$ python3 -q
>>> import numpy as np
>>> import numpy.linalg as la
>>> np.set_printoptions(precision=2, suppress=True, linewidth=200)
>>> m1 = np.load("run7.npy")
>>> print(m1)
[[ 1 -2 -7  2 -1  1  7 -2  1 -1  2 -1]
 [-1  0 -8  3 -4 -1  3  2  2 -1 -3  0]
 [-2 -2  0  0  0  3  2 -2 -1 -1  2  0]
 [ 4 -1 -5  5  2  1  7  2  1  0  0 -2]
 [-1 -1  0 -2  3  1  3  0 -3 -2  1  0]
 [ 2  1 -2 -4 -2 -4  0  1  3 -1  2  3]
 [ 2 -2 -6  4 -2 -2  3  2  2 -1 -3  0]
 [ 2  0 -7  1 -4 -4  2 -1  2 -2 -2  1]
 [ 0 -5 -6  2  0 -2  5  4 -2  1  2  0]
 [ 0  0  0  0  0  0  0  0  0  0  0  0]
 [ 1 -2 -5  2  2 -3  4  5 -3  0  0  0]
 [-3  1 -1  0  0  2  2  1  0  1 -2 -2]
 [ 1 -3 -2  2  3  0  6  0 -2 -1 -3 -3]
 [ 2  0 -2  2 -2  1  2 -2  2 -2 -1  0]
 [-1  0 -1 -2 -1 -2  0 -1  1  1 -2 -1]
 [ 1 -3 -6  4 -3  1  5  0  0 -1  2  0]
 [ 2  1 -2  2  1  0  1  1  1  1  2  0]
 [-1  1 -6  3 -5  0  1  0  4 -1 -4  0]
 [ 3 -2 -6  3 -4  0  4 -2  1 -3  3  2]
 [-1 -2 -4  4 -3  3  3 -2  1 -2  0  0]
 [ 3 -1 -1  1 -1 -1  2 -3  1 -1 -1 -1]
 [ 4  1  0  0  1 -2  0  2  3  2  4  1]
 [-2  1 -5  4 -3  2  3  1  2  0 -4 -2]
 [ 2 -4 -2  0 -1 -3  2  3  2  2  3  1]
 [ 3  0 -2 -1  0  1  4 -4  0 -6  1  2]
 [ 4 -2  0 -5  3 -4  3  1  0 -3  3  3]
 [ 0  1  0 -3 -2 -2 -1  1  4  1  0  1]
 [ 0 -1 -2  0  1 -1  2  2 -2  0  1  0]
 [ 1 -2 -7 -1  2  0 10  1 -2 -5 -1  0]
 [ 0  0 -2  2 -1  2  2 -2  1 -3 -2  0]
 [-3  0 -2  1  0 -1  1  2 -1  3 -3 -3]
 [ 2  0 -5  4 -1  0  4  1 -1 -2  0  0]
 [-1  0 -2  2 -1 -1 -1  2  0  1 -1  0]
 [ 4 -2 -4 -1  0 -7  1  5  1  0  2  3]
 [-1  0 -8  3 -4 -1  3  2  2 -1 -3  0]
 [ 2 -2 -2  0  0 -5  0  5  2  2  0  1]]
>>> B = np.c_[m1[:, :3] @ np.array([[0, 2, 2], [3, 3, 0], [0, 0, 2]]), np.array([2, 4, 0, 1, 0, 5, 5, 5, 5, 4, 3, 0, 3, 5, 5, 4, 1, 0, 5, 4, 4, 5, 5, 1, 2, 2, 1, 5, 5, 5, 4, 1, 2, 3, 3, 4])]
>>> print(B)
[[ -6  -4 -12   2]
 [  0  -2 -18   4]
 [ -6 -10  -4   0]
 [ -3   5  -2   1]
 [ -3  -5  -2   0]
 [  3   7   0   5]
 [ -6  -2  -8   5]
 [  0   4 -10   5]
 [-15 -15 -12   5]
 [  0   0   0   4]
 [ -6  -4  -8   3]
 [  3  -3  -8   0]
 [ -9  -7  -2   3]
 [  0   4   0   5]
 [  0  -2  -4   5]
 [ -9  -7 -10   4]
 [  3   7   0   1]
 [  3   1 -14   0]
 [ -6   0  -6   5]
 [ -6  -8 -10   4]
 [ -3   3   4   4]
 [  3  11   8   5]
 [  3  -1 -14   5]
 [-12  -8   0   1]
 [  0   6   2   2]
 [ -6   2   8   2]
 [  3   3   0   1]
 [ -3  -3  -4   5]
 [ -6  -4 -12   5]
 [  0   0  -4   5]
 [  0  -6 -10   4]
 [  0   4  -6   1]
 [  0  -2  -6   2]
 [ -6   2   0   3]
 [  0  -2 -18   3]
 [ -6  -2   0   4]]
>>> print(la.norm(la.qr(m1)[0].T @ B, axis=0) ** 2 / ((B ** 2).sum(axis=0) + 1e-12))
[1.   1.   1.   0.72]
>>> C = m1[[32, 22]].astype(float)
>>> for _ in range(6):
...     lab = la.norm(m1[:, None] - C, axis=-1).argmin(axis=1)
...     C = np.array([m1[lab == j].mean(axis=0) for j in range(2)])
... 
>>> print(lab)
[1 1 0 1 0 0 1 1 1 0 0 0 1 1 0 1 0 1 1 1 0 0 1 0 0 0 0 0 1 1 0 1 0 0 1 0]
>>> print(np.abs(C[1] - C[0]).argmax())
2
>>> print(C[1] - C[0])
[-0.08 -0.54 -3.94  3.29 -1.92  1.59  2.8  -0.87  0.4  -1.47 -1.63 -0.72]
>>> print(np.bincount(lab))
[19 17]
>>> A = np.load("layer0.npy")
>>> print(A)
[[ 3. -1.  0.  0.  0.  0.  0.  0.  0.]
 [-1.  5. -1.  0.  0.  0.  0.  0.  0.]
 [ 0. -1.  8. -1.  0.  0.  0.  0.  0.]
 [ 0.  0. -1.  3. -1.  0.  0.  0.  0.]
 [ 0.  0.  0. -1.  7. -1.  0.  0.  0.]
 [ 0.  0.  0.  0. -1.  4. -1.  0.  0.]
 [ 0.  0.  0.  0.  0. -1.  3. -1.  0.]
 [ 0.  0.  0.  0.  0.  0. -1.  4. -1.]
 [ 0.  0.  0.  0.  0.  0.  0. -1.  4.]]
>>> # symmetric
>>> B = A / np.sqrt((A ** 2).mean(axis=1, keepdims=True))
>>> print(la.norm(B, axis=1))
[3. 3. 3. 3. 3. 3. 3. 3. 3.]
>>> print(B[0])
[ 2.85 -0.95  0.    0.    0.    0.    0.    0.    0.  ]
>>> print(la.matrix_rank(B) == la.matrix_rank(A))
True
>>> print(la.matrix_rank(A - A.mean(axis=1, keepdims=True)))
8
>>> T = np.stack([A, -1 * A, A[::-1]])
>>> print(T.shape)
(3, 9, 9)
>>> print(la.det(T))
[ 297385. -297385.  297385.]
>>> print((T @ A.T).shape)
(3, 9, 9)
>>> print(np.einsum("bij,cij->bc", T, T))
[[ 229. -229.   53.]
 [-229.  229.  -53.]
 [  53.  -53.  229.]]
>>> print(la.matrix_rank(T))
[9 9 9]
>>> print(la.matrix_rank(T.reshape(3, -1)))
2
>>> ev, vecs = la.eigh(A)
>>> x = np.array([2, 2, 3, 0, 1, 0, 1, 0, 3])
>>> print(x @ A @ x)
130.0
>>> print(np.round(vecs * np.abs(ev) @ vecs.T, 2) + 0)
[[ 3. -1.  0.  0.  0.  0.  0.  0.  0.]
 [-1.  5. -1.  0.  0.  0.  0.  0.  0.]
 [ 0. -1.  8. -1.  0.  0.  0.  0.  0.]
 [ 0.  0. -1.  3. -1.  0.  0.  0.  0.]
 [ 0.  0.  0. -1.  7. -1.  0.  0.  0.]
 [ 0.  0.  0.  0. -1.  4. -1.  0.  0.]
 [ 0.  0.  0.  0.  0. -1.  3. -1.  0.]
 [ 0.  0.  0.  0.  0.  0. -1.  4. -1.]
 [ 0.  0.  0.  0.  0.  0.  0. -1.  4.]]
>>> print(round(float(x @ A @ x / (x @ x)), 2), np.round(ev[0], 2), round(float(ev[-1]), 2))
4.64 1.87 8.51
>>> print(la.eigvalsh(A[1:, 1:]))
[1.87 2.55 3.23 4.3  4.74 5.32 7.49 8.5 ]
>>> print(A - A[0])
[[ 0.  0.  0.  0.  0.  0.  0.  0.  0.]
 [-4.  6. -1.  0.  0.  0.  0.  0.  0.]
 [-3.  0.  8. -1.  0.  0.  0.  0.  0.]
 [-3.  1. -1.  3. -1.  0.  0.  0.  0.]
 [-3.  1.  0. -1.  7. -1.  0.  0.  0.]
 [-3.  1.  0.  0. -1.  4. -1.  0.  0.]
 [-3.  1.  0.  0.  0. -1.  3. -1.  0.]
 [-3.  1.  0.  0.  0.  0. -1.  4. -1.]
 [-3.  1.  0.  0.  0.  0.  0. -1.  4.]]
>>> print(np.abs(A).max())
8.0
>>> print(A.shape)
(9, 9)
>>> print(la.svd(A, compute_uv=False))
[8.51 7.49 5.32 5.15 4.31 3.23 2.63 2.49 1.87]
>>> print(la.matrix_rank(A))
9
>>> print(round(float(la.norm(A)), 2))
15.13
>>> la.rank(A)
Traceback (most recent call last):
  File "<python-input-41>", line 1, in <module>
    la.rank(A)
    ^^^^^^^
AttributeError: module 'numpy.linalg' has no attribute 'rank'
>>> rng = np.random.default_rng(927301)
>>> lab = rng.permutation(9)
>>> B = A[:, lab] * rng.choice([-1, 1], 9)
>>> print(B)
[[-1. -0. -0. -0.  0.  0.  0.  3. -0.]
 [ 5. -0. -0. -0. -1.  0.  0. -1. -0.]
 [-1. -0. -0. -0.  8.  0. -1.  0. -0.]
 [ 0. -0. -0. -0. -1. -1.  3.  0. -0.]
 [ 0. -0.  1. -0.  0.  7. -1.  0. -0.]
 [ 0.  1. -4. -0.  0. -1.  0.  0. -0.]
 [ 0. -3.  1. -0.  0.  0.  0.  0.  1.]
 [ 0.  1. -0.  1.  0.  0.  0.  0. -4.]
 [ 0. -0. -0. -4.  0.  0.  0.  0.  1.]]
>>> Uu, _, VT = la.svd(A.T @ B)
>>> print(np.round(Uu @ VT, 2) + 0)
[[ 0.  0.  0.  0.  0.  0.  0.  1.  0.]
 [ 1.  0.  0.  0.  0.  0.  0.  0.  0.]
 [ 0.  0.  0.  0.  1.  0.  0.  0.  0.]
 [ 0.  0.  0.  0.  0.  0.  1.  0.  0.]
 [ 0.  0.  0.  0.  0.  1.  0.  0.  0.]
 [ 0.  0. -1.  0.  0.  0.  0.  0.  0.]
 [ 0. -1.  0.  0.  0.  0.  0.  0.  0.]
 [ 0.  0.  0.  0.  0.  0.  0.  0. -1.]
 [ 0.  0.  0. -1.  0.  0.  0.  0.  0.]]
>>> print(np.round(la.lstsq(A, B)[0], 2) + 0)
[[ 0.  0.  0.  0.  0.  0.  0.  1.  0.]
 [ 1.  0.  0.  0.  0.  0.  0.  0.  0.]
 [ 0.  0.  0.  0.  1.  0.  0.  0.  0.]
 [ 0.  0.  0.  0.  0.  0.  1.  0.  0.]
 [ 0.  0.  0.  0.  0.  1.  0.  0.  0.]
 [ 0.  0. -1.  0.  0.  0.  0.  0.  0.]
 [ 0. -1.  0.  0.  0.  0.  0.  0.  0.]
 [ 0.  0.  0.  0.  0.  0.  0.  0. -1.]
 [ 0.  0.  0. -1.  0.  0.  0.  0.  0.]]
>>> print(lab)
[1 6 5 8 2 4 3 0 7]
>>> arr = np.loadtxt("dump.csv", delimiter=",")
>>> print(arr)
[[-1.5   1.    0.   -1.6  -0.2   0.7   0.9  -1.6   2.    7.61  1.9   0.2 ]
 [ 1.1  -1.8  -0.5  -0.4  -0.2  -1.4   1.    1.6   1.1   5.17  1.3   1.7 ]
 [-0.8  -1.2   0.5  -0.5   1.2  -0.9  -0.6   1.5  -0.2   2.35  0.6   0.  ]
 [-1.9  -0.4   0.7  -0.8   0.   -1.2  -1.1  -0.1  -0.4   3.59  0.9   1.2 ]
 [-1.3  -0.9  -0.3   2.1   0.   -0.4   0.3   0.4  -1.5  -5.9  -1.5  -1.4 ]
 [ 0.3  -1.   -1.5  -0.4  -1.4  -1.3   0.8  -1.7  -1.    2.3   0.6  -2.2 ]
 [-0.1   0.7  -0.6   0.1  -0.2   0.    0.4   0.    0.5  -6.38 -1.6   0.4 ]
 [ 0.    0.1   0.7   0.    0.   -0.4   0.8  -0.3   2.1   2.    0.5  -1.8 ]
 [-1.2  -1.9   0.5  -0.9   0.3  -0.8  -0.8   1.4   2.1  -1.2  -0.3  -0.3 ]
 [-0.1   0.9   0.2   0.1  -1.   -1.9  -1.3  -0.4   2.    6.87  1.7   0.8 ]
 [ 1.9   2.2   0.7   0.2  -0.1  -0.3   0.    0.2   0.3  -4.79 -1.2   0.4 ]]
>>> # column 9 dominates
>>> x = np.array([4, 0, 5, 0, 2, 2, 5, 2, 3, 2, 3, 0])
>>> print((arr @ x).argmax())
1
>>> print(np.sign((arr @ x).round(6)))
[ 1.  1.  1. -1. -1. -1. -1.  1. -1.  1. -1.]
>>> print(arr @ np.ones(12))
[  9.41   8.67   1.95   0.49 -10.4   -6.5   -6.78   3.7   -3.1    7.87  -0.49]
>>> print(arr @ x)
[ 23.22  24.44   5.8   -3.52 -26.    -7.7  -17.86  17.9   -1.5   12.34  -1.58]
>>> print(arr @ (2 * x))
[ 46.44  48.88  11.6   -7.04 -52.   -15.4  -35.72  35.8   -3.    24.68  -3.16]
>>> print(arr @ np.eye(12)[11])
[ 0.2  1.7  0.   1.2 -1.4 -2.2  0.4 -1.8 -0.3  0.8  0.4]
>>> theta = np.radians(72)
>>> r_ = np.eye(12)
>>> r_[10, 10] = r_[4, 4] = np.cos(theta)
>>> r_[10, 4], r_[4, 10] = -np.sin(theta), np.sin(theta)
>>> print(r_)
[[ 1.    0.    0.    0.    0.    0.    0.    0.    0.    0.    0.    0.  ]
 [ 0.    1.    0.    0.    0.    0.    0.    0.    0.    0.    0.    0.  ]
 [ 0.    0.    1.    0.    0.    0.    0.    0.    0.    0.    0.    0.  ]
 [ 0.    0.    0.    1.    0.    0.    0.    0.    0.    0.    0.    0.  ]
 [ 0.    0.    0.    0.    0.31  0.    0.    0.    0.    0.    0.95  0.  ]
 [ 0.    0.    0.    0.    0.    1.    0.    0.    0.    0.    0.    0.  ]
 [ 0.    0.    0.    0.    0.    0.    1.    0.    0.    0.    0.    0.  ]
 [ 0.    0.    0.    0.    0.    0.    0.    1.    0.    0.    0.    0.  ]
 [ 0.    0.    0.    0.    0.    0.    0.    0.    1.    0.    0.    0.  ]
 [ 0.    0.    0.    0.    0.    0.    0.    0.    0.    1.    0.    0.  ]
 [ 0.    0.    0.    0.   -0.95  0.    0.    0.    0.    0.    0.31  0.  ]
 [ 0.    0.    0.    0.    0.    0.    0.    0.    0.    0.    0.    1.  ]]
>>> B = arr @ r_.T
>>> print(np.round(la.det(r_), 2), np.round(np.trace(r_), 2))
1.0 10.62
>>> print(np.abs(B - arr).max(axis=0))
[0.   0.   0.   0.   2.31 0.   0.   0.   0.   0.   1.56 0.  ]
>>> print(la.svd(arr, compute_uv=False), la.svd(B, compute_uv=False))
[17.02  5.28  4.96  3.98  3.83  3.15  2.42  1.91  1.33  0.71  0.16] [17.02  5.28  4.96  3.98  3.83  3.15  2.42  1.91  1.33  0.71  0.16]
>>> B = arr / np.sqrt((arr ** 2).mean(axis=1, keepdims=True))
>>> print(la.matrix_rank(B) == la.matrix_rank(arr))
True
>>> print(la.matrix_rank(arr - arr.mean(axis=1, keepdims=True)))
11
>>> print(arr.reshape(-1, 2))
[[-1.5   1.  ]
 [ 0.   -1.6 ]
 [-0.2   0.7 ]
 [ 0.9  -1.6 ]
 [ 2.    7.61]
 [ 1.9   0.2 ]
 [ 1.1  -1.8 ]
 [-0.5  -0.4 ]
 [-0.2  -1.4 ]
 [ 1.    1.6 ]
 [ 1.1   5.17]
 [ 1.3   1.7 ]
 [-0.8  -1.2 ]
 [ 0.5  -0.5 ]
 [ 1.2  -0.9 ]
 [-0.6   1.5 ]
 [-0.2   2.35]
 [ 0.6   0.  ]
 [-1.9  -0.4 ]
 [ 0.7  -0.8 ]
 [ 0.   -1.2 ]
 [-1.1  -0.1 ]
 [-0.4   3.59]
 [ 0.9   1.2 ]
 [-1.3  -0.9 ]
 [-0.3   2.1 ]
 [ 0.   -0.4 ]
 [ 0.3   0.4 ]
 [-1.5  -5.9 ]
 [-1.5  -1.4 ]
 [ 0.3  -1.  ]
 [-1.5  -0.4 ]
 [-1.4  -1.3 ]
 [ 0.8  -1.7 ]
 [-1.    2.3 ]
 [ 0.6  -2.2 ]
 [-0.1   0.7 ]
 [-0.6   0.1 ]
 [-0.2   0.  ]
 [ 0.4   0.  ]
 [ 0.5  -6.38]
 [-1.6   0.4 ]
 [ 0.    0.1 ]
 [ 0.7   0.  ]
 [ 0.   -0.4 ]
 [ 0.8  -0.3 ]
 [ 2.1   2.  ]
 [ 0.5  -1.8 ]
 [-1.2  -1.9 ]
 [ 0.5  -0.9 ]
 [ 0.3  -0.8 ]
 [-0.8   1.4 ]
 [ 2.1  -1.2 ]
 [-0.3  -0.3 ]
 [-0.1   0.9 ]
 [ 0.2   0.1 ]
 [-1.   -1.9 ]
 [-1.3  -0.4 ]
 [ 2.    6.87]
 [ 1.7   0.8 ]
 [ 1.9   2.2 ]
 [ 0.7   0.2 ]
 [-0.1  -0.3 ]
 [ 0.    0.2 ]
 [ 0.3  -4.79]
 [-1.2   0.4 ]]
>>> arr.reshape(11, 13)
Traceback (most recent call last):
  File "<python-input-73>", line 1, in <module>
    arr.reshape(11, 13)
    ~~~~~~~~~~~^^^^^^^^
ValueError: cannot reshape array of size 132 into shape (11,13)
>>> print(arr.reshape(2, -1))
[[-1.5   1.    0.   -1.6  -0.2   0.7   0.9  -1.6   2.    7.61  1.9   0.2   1.1  -1.8  -0.5  -0.4  -0.2  -1.4   1.    1.6   1.1   5.17  1.3   1.7  -0.8  -1.2   0.5  -0.5   1.2  -0.9  -0.6   1.5
  -0.2   2.35  0.6   0.   -1.9  -0.4   0.7  -0.8   0.   -1.2  -1.1  -0.1  -0.4   3.59  0.9   1.2  -1.3  -0.9  -0.3   2.1   0.   -0.4   0.3   0.4  -1.5  -5.9  -1.5  -1.4   0.3  -1.   -1.5  -0.4
  -1.4  -1.3 ]
 [ 0.8  -1.7  -1.    2.3   0.6  -2.2  -0.1   0.7  -0.6   0.1  -0.2   0.    0.4   0.    0.5  -6.38 -1.6   0.4   0.    0.1   0.7   0.    0.   -0.4   0.8  -0.3   2.1   2.    0.5  -1.8  -1.2  -1.9
   0.5  -0.9   0.3  -0.8  -0.8   1.4   2.1  -1.2  -0.3  -0.3  -0.1   0.9   0.2   0.1  -1.   -1.9  -1.3  -0.4   2.    6.87  1.7   0.8   1.9   2.2   0.7   0.2  -0.1  -0.3   0.    0.2   0.3  -4.79
  -1.2   0.4 ]]
>>> T = arr.reshape(11, 2, -1)
>>> print(T.shape)
(11, 2, 6)
>>> print(np.swapaxes(T, 1, 2)[1])
[[ 1.1   1.  ]
 [-1.8   1.6 ]
 [-0.5   1.1 ]
 [-0.4   5.17]
 [-0.2   1.3 ]
 [-1.4   1.7 ]]
